% python3 -q
>>> import numpy as np
>>> np.set_printoptions(suppress=True, linewidth=120)
>>> def rnd(a):
...     return np.round(a, 2) + 0
... 
>>> mat = np.load("arr.npy")
>>> print(rnd(mat))
[[ 0.69 -0.46]
 [-0.46  0.31]]
>>> # applying it twice changes nothing
>>> rk = np.linalg.matrix_rank(mat)
>>> print(rk)
1
>>> ns = np.linalg.svd(mat)[2][rk:].T
>>> print(ns.shape)
(2, 1)
>>> print([int(np.linalg.matrix_rank(mat[:, :j + 1])) for j in range(2)])
[1, 1]
>>> print(rnd(ns @ ns.T))
[[0.31 0.46]
 [0.46 0.69]]
>>> print([int(np.linalg.matrix_rank(np.delete(mat, i, axis=0))) for i in range(2)])
[1, 1]
>>> print([int(np.linalg.matrix_rank(mat[:i])) for i in range(1, len(mat) + 1)])
[1, 1]
>>> print(np.linalg.matrix_rank(mat.T @ mat), np.linalg.matrix_rank(mat @ mat.T))
1 1
>>> print(np.linalg.matrix_rank(mat, rtol=0.1))
1
>>> rng = np.random.default_rng(5838)
>>> idx = rng.permutation(2)
>>> print(idx)
[0 1]
>>> Y = mat[idx][:, idx]
>>> print(rnd(np.linalg.det(Y)), rnd(np.linalg.det(mat[idx])))
0.0 0.0
>>> print(np.allclose(Y, mat))
True
>>> print(rnd(np.sort(np.abs(np.linalg.eigvals(Y)))))
[0. 1.]
>>> F = np.load("a.npy")
>>> print(F)
[[-10  -1  -3]
 [ -1   6   3]
 [ -3   3   8]]
>>> # symmetric
>>> print([round(float(np.linalg.det(F[:i, :i])), 2) + 0 for i in range(1, 4)])
[-10.0, -61.0, -434.0]
>>> print(np.all(np.linalg.eigvalsh(F) > 0))
False
>>> print(rnd(np.linalg.eigvalsh(F).min()))
-10.5
>>> q, Rm = np.linalg.qr(F)
>>> print(rnd(abs(Rm[0, 0])), rnd(np.linalg.norm(F[:, 0])))
10.49 10.49
>>> print(rnd(q.T @ q))
[[1. 0. 0.]
 [0. 1. 0.]
 [0. 0. 1.]]
>>> print(F @ F)
[[110  -5   3]
 [ -5  46  45]
 [  3  45  82]]
>>> F.inv()
Traceback (most recent call last):
  File "<python-input-33>", line 1, in <module>
    F.inv()
    ^^^^^
AttributeError: 'numpy.ndarray' object has no attribute 'inv'
>>> print(rnd(np.sort(np.abs(np.linalg.eigvals(F)))))
[ 3.9  10.5  10.61]
>>> print(np.allclose(F, F.T))
True
>>> print(rnd(np.abs(np.linalg.eigvals(F)).max()))
10.61
>>> arr = np.array([[3, 3, 3], [3, 6, 6], [3, 6, 9]])
>>> q, Rm = np.linalg.qr(arr)
>>> print(rnd(abs(Rm[0, 0])), rnd(np.linalg.norm(arr[:, 0])))
5.2 5.2
>>> print(q.shape, Rm.shape)
(3, 3) (3, 3)
>>> print(rnd(q))
[[-0.58  0.82  0.  ]
 [-0.58 -0.41 -0.71]
 [-0.58 -0.41  0.71]]
>>> print(np.allclose(Rm.T @ Rm, arr.T @ arr))
True
>>> print(rnd(np.abs(np.diag(Rm))))
[5.2  2.45 2.12]
>>> print(rnd(q @ Rm))
[[3. 3. 3.]
 [3. 6. 6.]
 [3. 6. 9.]]
>>> print(rnd(np.trace(q @ q.T)))
3.0
>>> ev, vecs = np.linalg.eig(arr)
>>> print(rnd(arr @ vecs[:, 0] - ev[0] * vecs[:, 0]))
[0. 0. 0.]
>>> print(rnd(np.sort(np.linalg.eigvals(arr.T))))
[ 0.92  1.93 15.15]
>>> data = np.load("dump.npy")
>>> print(data)
[[ 0.5  1.   0.   0.1]
 [-0.2 -0.8 -1.2  0.2]
 [-1.6 -0.3 -0.9  0.2]]
>>> vec = np.array([1, 3, 0, 3])
>>> print(rnd(data @ vec))
[ 3.8 -2.  -1.9]
>>> print(np.linalg.norm(data @ vec) <= np.linalg.norm(data, 2) * np.linalg.norm(vec) + 1e-9)
True
>>> print(data @ np.ones(4))
[ 1.6 -2.  -2.6]
>>> print(rnd(data * vec))
[[ 0.5  3.   0.   0.3]
 [-0.2 -2.4  0.   0.6]
 [-1.6 -0.9  0.   0.6]]
>>> print(np.sign((data @ vec).round(6)))
[ 1. -1. -1.]
>>> print(rnd(np.einsum("ij,j->i", data, vec)))
[ 3.8 -2.  -1.9]
>>> print(rnd((data * vec).sum(axis=1)))
[ 3.8 -2.  -1.9]
>>> J = np.load("x.npy")
>>> print(J)
[[-0.9 -0.2 -1.4  0.8]
 [ 0.6  0.4  1.  -0.1]
 [-4.2  0.7 -1.  -0.6]]
>>> Y = np.array([[0, 4, -2], [5, 5, 4], [-2, -3, 2], [-4, -1, 1]])
>>> print(rnd(np.einsum("ik,kj->ij", J, Y)))
[[-1.4 -1.2 -1. ]
 [ 0.4  1.5  2.3]
 [ 7.9 -9.7  8.6]]
>>> print(rnd(np.einsum("ij,ij->i", J, J)))
[ 3.45  1.53 19.49]
>>> print(rnd(np.einsum("ij->j", J)))
[-4.5  0.9 -1.4  0.1]
>>> print(rnd(Y.T @ J.T))
[[-1.4  0.4  7.9]
 [-1.2  1.5 -9.7]
 [-1.   2.3  8.6]]
>>> vec = np.array([3, -9, -2, 2])
>>> a = np.maximum(J @ vec, 0)
>>> print(rnd(J.T @ a))
[-3.15 -0.7  -4.9   2.8 ]
>>> print(np.maximum(J @ vec, 0) - np.maximum(-J @ vec, 0))
[  3.5  -4.  -18.1]
>>> print(a)
[3.5 0.  0. ]
>>> print(np.maximum(J @ (3 * vec), 0))
[10.5  0.   0. ]
>>> Uu, sigma, Vh = np.linalg.svd(mat)
>>> print(rnd(sigma))
[1. 0.]
>>> Y = Uu[:, :1] @ np.diag(sigma[:1]) @ Vh[:1]
>>> print(rnd(np.abs(mat - Y).max()))
0.0
>>> print(np.linalg.matrix_rank(mat, rtol=0.05))
1
>>> Y = J / np.linalg.norm(J, axis=1)
Traceback (most recent call last):
  File "<python-input-77>", line 1, in <module>
    Y = J / np.linalg.norm(J, axis=1)
        ~~^~~~~~~~~~~~~~~~~~~~~~~~~~~
ValueError: operands could not be broadcast together with shapes (3,4) (3,) 
>>> Y = J / np.linalg.norm(J, axis=1, keepdims=True)
>>> gram = Y @ Y.T
>>> print((gram - 2 * np.eye(3)).round(6).argmax(axis=1))
[2 2 0]
>>> print(np.argwhere(np.triu(np.abs(gram) > 0.95, 1)))
[]
>>> print(rnd(gram))
[[ 1.   -0.91  0.56]
 [-0.91  1.   -0.58]
 [ 0.56 -0.58  1.  ]]
>>> print(rnd(np.degrees(np.arccos(np.clip(gram[1, 2], -1, 1)))))
125.62
>>> print((np.abs(gram) > 0.9).astype(int))
[[1 1 0]
 [1 1 0]
 [0 0 1]]
>>> feats = np.array([[-3.0, 7.0, 0.0], [4.0, -3.0, 0.0], [0.0, 0.0, -2.0]])
>>> # 2 groups of indices that never mix
>>> f, r1 = feats[2], feats[1]
>>> print(f @ f)
4.0
>>> print(f @ r1)
0.0
>>> p = (f @ r1) / (f @ f) * f
>>> print(np.outer(f, r1))
[[ 0. -0.  0.]
 [ 0. -0.  0.]
 [-8.  6. -0.]]
>>> print((r1 - p) @ f)
0.0
>>> print(r1 - p)
[ 4. -3.  0.]
>>> print(feats @ feats)
[[ 37. -42.   0.]
 [-24.  37.   0.]
 [  0.   0.   4.]]
